$ python3 -q
>>> import numpy as np
>>> from numpy import linalg as LA
>>> np.set_printoptions(precision=4, suppress=True, linewidth=140)
>>> tidy = lambda a: np.round(a, 4) + 0
>>> feats = np.diag(np.array([1, 0, 1, 3, 1]))
>>> print(feats)
[[1 0 0 0 0]
 [0 0 0 0 0]
 [0 0 1 0 0]
 [0 0 0 3 0]
 [0 0 0 0 1]]
>>> rng = np.random.default_rng(86)
>>> z = rng.permutation(5)
>>> print(z)
[2 1 4 0 3]
>>> B = feats[z][:, z]
>>> print(np.diag(B))
[1 0 1 1 3]
>>> print(tidy(np.sort(np.abs(LA.eigvals(B)))))
[0. 1. 1. 1. 3.]
>>> print(np.allclose(B, feats))
False
>>> print(LA.matrix_rank(feats - feats[0, 0] * np.eye(5)))
2
>>> print(np.prod(np.diag(feats)), tidy(LA.det(feats)))
0 0.0
>>> print(tidy(np.sort(LA.eigvals(feats))))
[0. 1. 1. 1. 3.]
>>> print(tidy(np.trace(LA.pinv(feats) @ feats)))
4.0
>>> print(tidy(feats @ LA.pinv(feats) @ feats))
[[1. 0. 0. 0. 0.]
 [0. 0. 0. 0. 0.]
 [0. 0. 1. 0. 0.]
 [0. 0. 0. 3. 0.]
 [0. 0. 0. 0. 1.]]
>>> print(np.unique(feats.round(6), axis=0).shape)
(5, 5)
>>> print((feats != 0).astype(int))
[[1 0 0 0 0]
 [0 0 0 0 0]
 [0 0 1 0 0]
 [0 0 0 1 0]
 [0 0 0 0 1]]
>>> print(np.flatnonzero(LA.matrix_power((feats != 0) + (feats.T != 0) + np.eye(5), 5)[3]))
[3]
>>> print(tidy(np.sort(LA.eigvals(feats).real)))
[0. 1. 1. 1. 3.]
>>> r = LA.matrix_rank(feats)
>>> print(r)
4
>>> null = LA.svd(feats)[2][r:].T
>>> print(null[:, 0] / null[np.abs(null[:, 0]).round(6).argmax(), 0])
[0. 1. 0. 0. 0.]
>>> print([int(LA.matrix_rank(np.delete(feats, i, axis=0))) for i in range(5)])
[3, 4, 3, 3, 3]
>>> print([int(LA.matrix_rank(feats[:, :j + 1])) for j in range(5)])
[1, 1, 2, 3, 4]
>>> print(null @ null.T)
[[0. 0. 0. 0. 0.]
 [0. 1. 0. 0. 0.]
 [0. 0. 0. 0. 0.]
 [0. 0. 0. 0. 0.]
 [0. 0. 0. 0. 0.]]
>>> K = np.array([[-8, -3, 3, 1, -6, -1, 3, -6, -3],
...     [0, -4, -5, -2, -3, 5, 5, 4, 9],
...     [0, -2, 4, -7, 2, -7, 4, 4, 2],
...     [-8, 9, 8, -1, -8, 2, 1, 4, -3],
...     [4, 0, 4, 6, 9, 3, 8, -5, -9],
...     [6, -2, 0, 0, -5, -3, 1, 5, 1]])
>>> K[5] = K[2]
>>> print(K)
[[-8 -3  3  1 -6 -1  3 -6 -3]
 [ 0 -4 -5 -2 -3  5  5  4  9]
 [ 0 -2  4 -7  2 -7  4  4  2]
 [-8  9  8 -1 -8  2  1  4 -3]
 [ 4  0  4  6  9  3  8 -5 -9]
 [ 0 -2  4 -7  2 -7  4  4  2]]
>>> print(np.allclose(K[:-1].T @ LA.lstsq(K[:-1].T, K[-1])[0], K[-1]))
True
>>> print(LA.lstsq(K[:-1].T, K[-1])[2])
5
>>> print(tidy(np.trace(LA.pinv(K) @ K)))
5.0
>>> print(np.abs(np.diag(LA.qr(K)[1])) > 1e-9)
[ True  True  True  True  True False]
>>> print(tidy(K @ LA.pinv(K) @ K))
[[-8. -3.  3.  1. -6. -1.  3. -6. -3.]
 [ 0. -4. -5. -2. -3.  5.  5.  4.  9.]
 [ 0. -2.  4. -7.  2. -7.  4.  4.  2.]
 [-8.  9.  8. -1. -8.  2.  1.  4. -3.]
 [ 4.  0.  4.  6.  9.  3.  8. -5. -9.]
 [ 0. -2.  4. -7.  2. -7.  4.  4.  2.]]
>>> Uu, sv, Vh = LA.svd(K)
>>> evecs = Vh[:(sv > 1e-8).sum()]
>>> vec = K[3] + -1 * K[4] + rng.integers(2) * np.eye(9)[3]
>>> print(vec)
[-12.   9.   4.  -7. -17.  -1.  -7.   9.   6.]
>>> print(LA.matrix_rank(np.vstack([K, vec])))
5
>>> print(tidy(np.diag(evecs.T @ evecs)))
[0.4632 0.5899 0.4595 0.3729 0.574  0.6619 0.8265 0.5502 0.5019]
>>> print(tidy(LA.norm(vec - evecs.T @ evecs @ vec)))
0.0
>>> Uu, sv, Vh = LA.svd(K)
>>> print(np.argmax(sv[:-1] / (sv[1:] + 1e-6)) + 1)
5
>>> B = Uu[:, :5] @ np.diag(sv[:5]) @ Vh[:5]
>>> print(tidy(LA.norm(K - B, 2)), tidy(sv[5]))
0.0 0.0
>>> print(tidy(np.abs(K - B).max()))
0.0
>>> print(LA.matrix_rank(K, rtol=0.05))
5
>>> print(LA.cond(K) > 100)
True
>>> print(LA.matrix_rank(K, rtol=0.1))
5
>>> print(np.argsort(-LA.norm(K, axis=0).round(6), kind="stable")[:3])
[4 8 2]
>>> print([round(float(x), 4) for x in LA.svd(K, compute_uv=False)[:3]])
[20.5785, 19.2757, 16.9473]
>>> t = np.deg2rad(36)
>>> X = np.eye(4)
>>> X[np.ix_([0, 2], [0, 2])] = [[np.cos(t), -np.sin(t)], [np.sin(t), np.cos(t)]]
>>> print(tidy(X))
[[ 0.809   0.     -0.5878  0.    ]
 [ 0.      1.      0.      0.    ]
 [ 0.5878  0.      0.809   0.    ]
 [ 0.      0.      0.      1.    ]]
>>> print(tidy(np.sort(np.abs(LA.eigvals(X)))))
[1. 1. 1. 1.]
>>> print(np.allclose(X, X.T))
False
>>> X.inv()
Traceback (most recent call last):
  File "<python-input-60>", line 1, in <module>
    X.inv()
    ^^^^^
AttributeError: 'numpy.ndarray' object has no attribute 'inv'
>>> assert X == X.T
Traceback (most recent call last):
  File "<python-input-61>", line 1, in <module>
    assert X == X.T
           ^^^^^^^^
ValueError: The truth value of an array with more than one element is ambiguous. Use a.any() or a.all()
>>> print(tidy(X @ X))
[[ 0.309   0.     -0.9511  0.    ]
 [ 0.      1.      0.      0.    ]
 [ 0.9511  0.      0.309   0.    ]
 [ 0.      0.      0.      1.    ]]
>>> print(tidy((X + X.T) / 2))
[[0.809 0.    0.    0.   ]
 [0.    1.    0.    0.   ]
 [0.    0.    0.809 0.   ]
 [0.    0.    0.    1.   ]]
>>> print(tidy(np.trace(X)))
3.618
>>> vec = np.array([1, 3, -3, 2])
>>> print(tidy(LA.det(X)))
1.0
>>> print(tidy(LA.inv(X)))
[[ 0.809   0.      0.5878  0.    ]
 [ 0.      1.      0.      0.    ]
 [-0.5878  0.      0.809   0.    ]
 [ 0.      0.      0.      1.    ]]
>>> F = np.load("arr.npy")
>>> print(F)
[[ 0 -3  1]
 [ 3  0  0]
 [-1  0  0]]
>>> t = np.radians(135)
>>> R = np.eye(9)
>>> R[7, 7] = R[3, 3] = np.cos(t)
>>> R[7, 3], R[3, 7] = -np.sin(t), np.sin(t)
>>> print(tidy(R))
[[ 1.      0.      0.      0.      0.      0.      0.      0.      0.    ]
 [ 0.      1.      0.      0.      0.      0.      0.      0.      0.    ]
 [ 0.      0.      1.      0.      0.      0.      0.      0.      0.    ]
 [ 0.      0.      0.     -0.7071  0.      0.      0.      0.7071  0.    ]
 [ 0.      0.      0.      0.      1.      0.      0.      0.      0.    ]
 [ 0.      0.      0.      0.      0.      1.      0.      0.      0.    ]
 [ 0.      0.      0.      0.      0.      0.      1.      0.      0.    ]
 [ 0.      0.      0.     -0.7071  0.      0.      0.     -0.7071  0.    ]
 [ 0.      0.      0.      0.      0.      0.      0.      0.      1.    ]]
>>> B = K @ R.T
>>> print(tidy(B))
[[-8.     -3.      3.     -4.9497 -6.     -1.      3.      3.5355 -3.    ]
 [ 0.     -4.     -5.      4.2426 -3.      5.      5.     -1.4142  9.    ]
 [ 0.     -2.      4.      7.7782  2.     -7.      4.      2.1213  2.    ]
 [-8.      9.      8.      3.5355 -8.      2.      1.     -2.1213 -3.    ]
 [ 4.      0.      4.     -7.7782  9.      3.      8.     -0.7071 -9.    ]
 [ 0.     -2.      4.      7.7782  2.     -7.      4.      2.1213  2.    ]]
>>> print(np.allclose(LA.norm(K, axis=1), LA.norm(B, axis=1)))
True
>>> print(tidy(LA.det(R)), tidy(np.trace(R)))
1.0 5.5858
>>> proj = np.triu(np.array([[1, 4, 9], [7, -1, -5], [2, 1, 4]]), 1) + np.eye(3)
>>> B = proj @ F @ LA.inv(proj)
>>> print(tidy(LA.det(B)))
0.0
>>> print(tidy(np.poly(B)))
[ 1.  0. 10.  0.]
>>> print(np.trace(B), np.trace(F))
0.0 0
>>> print(B)
[[   3.  -15. -101.]
 [   8.  -32. -232.]
 [  -1.    4.   29.]]
>>> print(proj @ F - F @ proj)
[[  3.   0. -15.]
 [  5. -12. -27.]
 [  0.   4.   9.]]
